% ipython --no-banner

In [1]: import numpy as np

In [2]: np.set_printoptions(suppress=True, linewidth=160)

In [3]: mat = np.load("w.npy")

In [4]: mat.round(2)
Out[4]: 
array([[ 0.39,  0.06,  0.48, -0.08, -0.04],
       [ 0.06,  0.97, -0.01,  0.16,  0.02],
       [ 0.48, -0.01,  0.59, -0.13,  0.01],
       [-0.08,  0.16, -0.13,  0.07, -0.12],
       [-0.04,  0.02,  0.01, -0.12,  0.98]])

In [5]: [round(float(x), 2) for x in np.linalg.svd(mat, compute_uv=False)[:3]]
Out[5]: [1.0, 1.0, 1.0]

In [6]: round(float(np.linalg.norm(mat, 2) / np.linalg.norm(mat)), 2)
Out[6]: 0.58

In [7]: np.linalg.matrix_rank(mat, rtol=0.1)
Out[7]: np.int64(3)

In [8]: np.linalg.cond(mat) > 100
Out[8]: np.True_

In [9]: np.argsort(-np.linalg.norm(mat, axis=0).round(6), kind="stable")[:3]
Out[9]: array([4, 1, 2])

In [10]: left, sig, vt = np.linalg.svd(mat)

In [11]: np.argmax(sig[:-1] / (sig[1:] + 1e-6)) + 1
Out[11]: np.int64(3)

In [12]: sig.round(2) + 0
Out[12]: array([1., 1., 1., 0., 0.])

In [13]: Y = left[:, :3] @ np.diag(sig[:3]) @ vt[:3]

In [14]: np.round(np.abs(mat - Y).max(), 2)
Out[14]: np.float64(0.0)

In [15]: round(float(np.linalg.norm(mat - Y, 2)), 2), round(float(sig[3]), 2)
Out[15]: (0.0, 0.0)

In [16]: x0 = np.array([-1, 0, -2, 1, -2])

In [17]: round(np.trace(mat), 2)
Out[17]: np.float64(3.0)

In [18]: np.round(mat @ x0, 2)
Out[18]: array([-1.34,  0.08, -1.8 ,  0.64, -2.06])

In [19]: np.round(mat @ mat @ x0, 2)
Out[19]: array([-1.34,  0.08, -1.8 ,  0.64, -2.06])

In [20]: round(float((x0 - mat @ x0) @ (mat @ x0)), 2)
Out[20]: -0.0

In [21]: X = np.array([[-1, 1, -3, 1, 0, -3, -3, -3, 3, -2, 0, 1, 2],
    ...:     [-1, 3, -1, 0, 3, -3, -2, 2, 1, -2, -2, -1, 1],
    ...:     [-3, -2, 1, 1, 3, 0, -2, 2, -3, -2, 3, 2, -1],
    ...:     [2, 0, 2, -3, -1, -2, 0, 0, 3, 0, -1, 2, 0],
    ...:     [-2, 3, 1, 1, -2, -2, 0, -3, -2, 2, -3, -3, -2],
    ...:     [3, 1, 3, 0, 1, 3, -1, -1, 0, 2, -2, 3, -3],
    ...:     [2, 1, 1, 2, 0, -1, -2, 3, 3, -2, 2, -3, -3],
    ...:     [-3, 2, -3, 2, 3, 2, 2, 1, 3, -1, 2, 3, -1],
    ...:     [1, -1, 2, -2, -3, -2, 3, 3, 2, 1, 0, 2, -1],
    ...:     [2, 2, 2, -2, -2, -2, -3, 1, 1, -3, 0, 2, -2],
    ...:     [0, -2, -2, -3, 0, -2, 0, 3, -1, 3, -1, -3, -2],
    ...:     [1, 2, 0, 1, 0, -2, -3, 0, 2, -3, -2, 1, 3]])

In [22]: X
Out[22]: 
array([[-1,  1, -3,  1,  0, -3, -3, -3,  3, -2,  0,  1,  2],
       [-1,  3, -1,  0,  3, -3, -2,  2,  1, -2, -2, -1,  1],
       [-3, -2,  1,  1,  3,  0, -2,  2, -3, -2,  3,  2, -1],
       [ 2,  0,  2, -3, -1, -2,  0,  0,  3,  0, -1,  2,  0],
       [-2,  3,  1,  1, -2, -2,  0, -3, -2,  2, -3, -3, -2],
       [ 3,  1,  3,  0,  1,  3, -1, -1,  0,  2, -2,  3, -3],
       [ 2,  1,  1,  2,  0, -1, -2,  3,  3, -2,  2, -3, -3],
       [-3,  2, -3,  2,  3,  2,  2,  1,  3, -1,  2,  3, -1],
       [ 1, -1,  2, -2, -3, -2,  3,  3,  2,  1,  0,  2, -1],
       [ 2,  2,  2, -2, -2, -2, -3,  1,  1, -3,  0,  2, -2],
       [ 0, -2, -2, -3,  0, -2,  0,  3, -1,  3, -1, -3, -2],
       [ 1,  2,  0,  1,  0, -2, -3,  0,  2, -3, -2,  1,  3]])

In [23]: Y = X / np.sqrt((X ** 2).mean(axis=1, keepdims=True))

In [24]: np.linalg.matrix_rank(X - X.mean(axis=1, keepdims=True))
Out[24]: np.int64(12)

In [25]: Y[0].round(2)
Out[25]: array([-0.48,  0.48, -1.43,  0.48,  0.  , -1.43, -1.43, -1.43,  1.43, -0.96,  0.  ,  0.48,  0.96])

In [26]: np.round(np.linalg.svd(X, compute_uv=False), 2)
Out[26]: array([12.03, 11.29,  9.95,  8.9 ,  7.87,  6.87,  5.78,  5.24,  4.23,  2.59,  1.94,  0.48])

In [27]: X.shape
Out[27]: (12, 13)

In [28]: np.round(np.linalg.norm(X), 2)
Out[28]: np.float64(25.48)

In [29]: np.linalg.matrix_rank(X)
Out[29]: np.int64(12)

In [30]: W1 = np.array([[1, 2, -1],
    ...:     [-2, 1, -2],
    ...:     [-1, 2, 2],
    ...:     [-1, 1, -2],
    ...:     [-2, -2, 0],
    ...:     [-1, 1, 1],
    ...:     [0, 1, 1],
    ...:     [-1, 0, 1],
    ...:     [1, 1, -1],
    ...:     [1, -1, 2],
    ...:     [0, 2, 2],
    ...:     [0, -2, 2],
    ...:     [0, 1, 0]])

In [31]: c = np.array([2, 0, 2])

In [32]: act = np.maximum(X @ W1 + c, 0)

In [33]: np.round((act > 0).mean(axis=0), 2)
Out[33]: array([0.5 , 0.42, 0.5 ])

In [34]: np.linalg.matrix_rank(act)
Out[34]: np.int64(3)

In [35]: C = np.array([[2, 0, 3], [3, -2, 0], [-2, -3, 1]])

In [36]: W1 @ C
Out[36]: 
array([[ 10,  -1,   2],
       [  3,   4,  -8],
       [  0, -10,  -1],
       [  5,   4,  -5],
       [-10,   4,  -6],
       [ -1,  -5,  -2],
       [  1,  -5,   1],
       [ -4,  -3,  -2],
       [  7,   1,   2],
       [ -5,  -4,   5],
       [  2, -10,   2],
       [-10,  -2,   2],
       [  3,  -2,   0]])

In [37]: x0 = np.array([-2, 2, 0, -1, 1])

In [38]: a = np.maximum(mat @ x0, 0)

In [39]: np.flatnonzero(a > 1e-9)
Out[39]: array([1, 3, 4])

In [40]: a.round(2)
Out[40]: array([0.  , 1.68, 0.  , 0.3 , 1.24])

In [41]: Y = X / np.linalg.norm(X, axis=1, keepdims=True)

In [42]: cov = Y @ Y.T

In [43]: (cov - 2 * np.eye(12)).round(6).argmax(axis=1)
Out[43]: array([11, 11,  7,  8, 10,  3,  9,  2,  3,  3,  8,  0])

In [44]: round(float(np.degrees(np.arccos(np.clip(cov[6, 10], -1, 1)))), 2)
Out[44]: 84.92

In [45]: cov[6].round(2)
Out[45]: array([ 0.03,  0.3 ,  0.05,  0.07, -0.1 , -0.03,  1.  ,  0.05,  0.09,  0.43,  0.09,  0.19])

In [46]: feats = np.loadtxt("sample5.csv", delimiter=",")

In [47]: feats
Out[47]: 
array([[-1.,  0.,  0.,  0.,  0., -2.,  0., -2.,  0., -2., -2.,  0.],
       [ 0., -1.,  0.,  0.,  0.,  0., -2.,  0.,  0.,  0.,  0., -2.],
       [ 0.,  0., -1., -2., -2.,  0.,  0.,  0., -2.,  0.,  0.,  0.],
       [ 0.,  0., -2., -1., -2.,  0.,  0.,  0., -2.,  0.,  0.,  0.],
       [ 0.,  0., -2., -2., -1.,  0.,  0.,  0., -2.,  0.,  0.,  0.],
       [-2.,  0.,  0.,  0.,  0., -1.,  0., -2.,  0., -2., -2.,  0.],
       [ 0., -2.,  0.,  0.,  0.,  0., -1.,  0.,  0.,  0.,  0., -2.],
       [-2.,  0.,  0.,  0.,  0., -2.,  0., -1.,  0., -2., -2.,  0.],
       [ 0.,  0., -2., -2., -2.,  0.,  0.,  0., -1.,  0.,  0.,  0.],
       [-2.,  0.,  0.,  0.,  0., -2.,  0., -2.,  0., -1., -2.,  0.],
       [-2.,  0.,  0.,  0.,  0., -2.,  0., -2.,  0., -2., -1.,  0.],
       [ 0., -2.,  0.,  0.,  0.,  0., -2.,  0.,  0.,  0.,  0., -1.]])

In [48]: np.round(np.linalg.svd(feats, compute_uv=False), 2)
Out[48]: array([9., 7., 5., 1., 1., 1., 1., 1., 1., 1., 1., 1.])

In [49]: round(float(np.linalg.norm(feats)), 2)
Out[49]: 12.81

In [50]: np.count_nonzero(feats)
Out[50]: np.int64(50)

In [51]: np.unravel_index(np.abs(feats).argmax(), feats.shape)
Out[51]: (np.int64(0), np.int64(5))

In [52]: np.linalg.matrix_rank(feats)
Out[52]: np.int64(12)

In [53]: np.round(feats.mean(axis=0), 2)
Out[53]: array([-0.75, -0.42, -0.58, -0.58, -0.58, -0.75, -0.42, -0.75, -0.58, -0.75, -0.75, -0.42])

In [54]: feats.sum(axis=0)
Out[54]: array([-9., -5., -7., -7., -7., -9., -5., -9., -7., -9., -9., -5.])

In [55]: M = np.loadtxt("x.csv", delimiter=",")

In [56]: M
Out[56]: 
array([[ 0.94,  0.99,  1.12,  7.85,  9.12,  4.03,  0.07,  6.16],
       [ 0.85,  1.1 ,  1.  ,  7.91,  8.89,  4.05,  0.14,  5.84],
       [ 1.06,  1.01,  0.82,  7.86,  9.23,  4.03,  0.07,  6.08],
       [ 1.1 ,  1.19,  0.83,  7.91,  9.03,  3.84,  0.01,  5.93],
       [ 1.06,  1.1 ,  1.  ,  8.  ,  9.  ,  4.03,  0.08,  6.21],
       [ 1.21,  1.  ,  1.15,  8.07,  8.96,  4.05,  0.18,  6.01],
       [ 0.96,  0.98,  0.96,  8.14,  9.06,  4.02,  0.02,  5.92],
       [ 0.89,  1.04,  0.9 ,  8.09,  8.95,  4.02, -0.06,  5.99],
       [ 1.05,  1.06,  1.05,  8.09,  9.06,  3.95, -0.12,  6.01],
       [ 2.99,  8.89,  3.05,  8.08,  0.1 ,  3.91,  1.86,  5.02],
       [ 3.1 ,  9.04,  2.84,  7.98,  0.06,  4.17,  2.1 ,  4.96],
       [ 3.05,  8.99,  2.96,  8.05,  0.06,  4.03,  2.01,  4.85],
       [ 2.98,  8.89,  3.25,  8.1 ,  0.08,  4.11,  1.89,  4.94],
       [ 3.24,  8.86,  3.03,  7.96,  0.01,  4.05,  2.09,  5.11],
       [ 3.  ,  8.98,  3.06,  8.12, -0.17,  4.08,  1.93,  5.09],
       [ 2.94,  8.96,  2.86,  8.02, -0.15,  4.17,  2.07,  5.13],
       [ 2.91,  9.11,  2.75,  7.97, -0.13,  4.14,  2.01,  4.95],
       [ 3.04,  8.92,  3.13,  7.81,  0.17,  3.94,  1.95,  4.96],
       [ 4.13,  8.08,  7.99,  5.01,  6.03,  1.04,  4.11,  5.95],
       [ 4.06,  7.99,  8.  ,  4.95,  6.12,  0.87,  3.95,  5.87],
       [ 4.02,  8.1 ,  7.95,  4.93,  5.81,  1.11,  3.93,  6.12],
       [ 3.95,  7.9 ,  7.92,  4.93,  6.04,  1.  ,  3.84,  6.13],
       [ 4.05,  8.17,  7.93,  5.03,  5.85,  0.89,  3.92,  5.82],
       [ 3.98,  7.9 ,  8.09,  5.07,  6.  ,  0.94,  3.97,  6.07],
       [ 4.09,  8.03,  8.06,  4.96,  5.99,  1.07,  4.  ,  6.  ],
       [ 4.09,  8.13,  8.1 ,  5.  ,  5.99,  1.05,  3.91,  6.08],
       [ 3.97,  8.02,  7.81,  5.12,  6.07,  0.94,  4.22,  6.09]])

In [57]: left, sig, vt = np.linalg.svd(M)

In [58]: sig.round(2)
Out[58]: array([69.83, 27.68, 19.1 ,  0.63,  0.56,  0.44,  0.4 ,  0.35])

In [59]: Y = left[:, :3] @ np.diag(sig[:3]) @ vt[:3]

In [60]: np.linalg.matrix_rank(M, rtol=0.05)
Out[60]: np.int64(3)

In [61]: np.round(np.abs(M - Y).max(), 2)
Out[61]: np.float64(0.26)

In [62]: cov = np.cov(M, rowvar=False)

In [63]: np.round(np.polyfit(M[:, 6], M[:, 5], 1), 2)
Out[63]: array([-0.76,  4.55])

In [64]: np.round(np.corrcoef(M[:, 6], M[:, 5])[0, 1], 2)
Out[64]: np.float64(-0.86)

In [65]: cov.shape
Out[65]: (8, 8)

In [66]: np.argwhere(np.triu(np.abs(np.corrcoef(M.T)) > 0.8, 1))
Out[66]: 
array([[0, 1],
       [0, 2],
       [0, 6],
       [1, 4],
       [1, 6],
       [2, 3],
       [2, 5],
       [2, 6],
       [3, 5],
       [3, 6],
       [4, 7],
       [5, 6]])

In [67]: W1 = np.array([[-6, -4, -4, 5, 6, -6],
    ...:     [-8, -2, 6, 8, -3, -6],
    ...:     [-6, 6, 5, -4, -8, 0],
    ...:     [-7, -4, -7, -1, 9, 0],
    ...:     [-4, -7, 5, 6, -1, 0],
    ...:     [0, -7, 5, 6, 7, -2],
    ...:     [4, 5, 3, 3, -8, 2],
    ...:     [7, -6, -3, 4, 8, -6]])

In [68]: c = np.array([0, 1, 2, 2, 1, -1])

In [69]: act = np.maximum(M @ W1 + c, 0)

In [70]: np.linalg.matrix_rank(act)
Out[70]: np.int64(3)

In [71]: C = np.array([[3, -1], [-1, 0], [3, -1], [-1, -3], [-1, 3], [-3, -2]])

In [72]: (act @ C).round(6).argmax(axis=1)
Out[72]: array([1, 1, 1, 1, 1, 1, 1, 1, 1, 1, 1, 1, 1, 1, 1, 1, 1, 1, 0, 0, 0, 0, 0, 0, 0, 0, 0])

In [73]: x0 = np.array([-2, 5, 5, 1, -4, 3, 3, -1])

In [74]: rhs = M @ x0

In [75]: np.round(np.linalg.solve(M.T @ M, M.T @ rhs), 2)
Out[75]: array([-2.,  5.,  5.,  1., -4.,  3.,  3., -1.])

In [76]: np.round(np.linalg.pinv(M) @ M, 2) + 0
Out[76]: 
array([[1., 0., 0., 0., 0., 0., 0., 0.],
       [0., 1., 0., 0., 0., 0., 0., 0.],
       [0., 0., 1., 0., 0., 0., 0., 0.],
       [0., 0., 0., 1., 0., 0., 0., 0.],
       [0., 0., 0., 0., 1., 0., 0., 0.],
       [0., 0., 0., 0., 0., 1., 0., 0.],
       [0., 0., 0., 0., 0., 0., 1., 0.],
       [0., 0., 0., 0., 0., 0., 0., 1.]])

In [77]: rng = np.random.default_rng(405476)

In [78]: rhs = rhs + 0.02 * rng.normal(size=27)

In [79]: rhs.round(2)
Out[79]: 
array([-13.87, -12.11, -15.81, -14.71, -13.52, -12.77, -14.08, -13.89, -14.23,  73.68,  74.82,  74.72,  75.58,  74.19,  75.95,  75.44,  75.44,  73.98,  62.48,
        60.89,  62.91,  60.37,  62.65,  61.75,  62.51,  62.8 ,  61.48])

In [80]: c, *_ = np.linalg.lstsq(M, rhs)

In [81]: c.round(2)
Out[81]: array([-2.05,  4.98,  5.  ,  1.06, -4.01,  2.97,  3.09, -1.03])

In [82]: round(np.linalg.norm(rhs - M @ c), 2)
Out[82]: np.float64(0.09)

In [83]: [round(float(np.linalg.norm(np.linalg.solve(M.T @ M + lam * np.eye(8), M.T @ rhs))), 2) for lam in (0, 1, 10, 100)]
Out[83]: [9.52, 7.61, 7.48, 6.81]
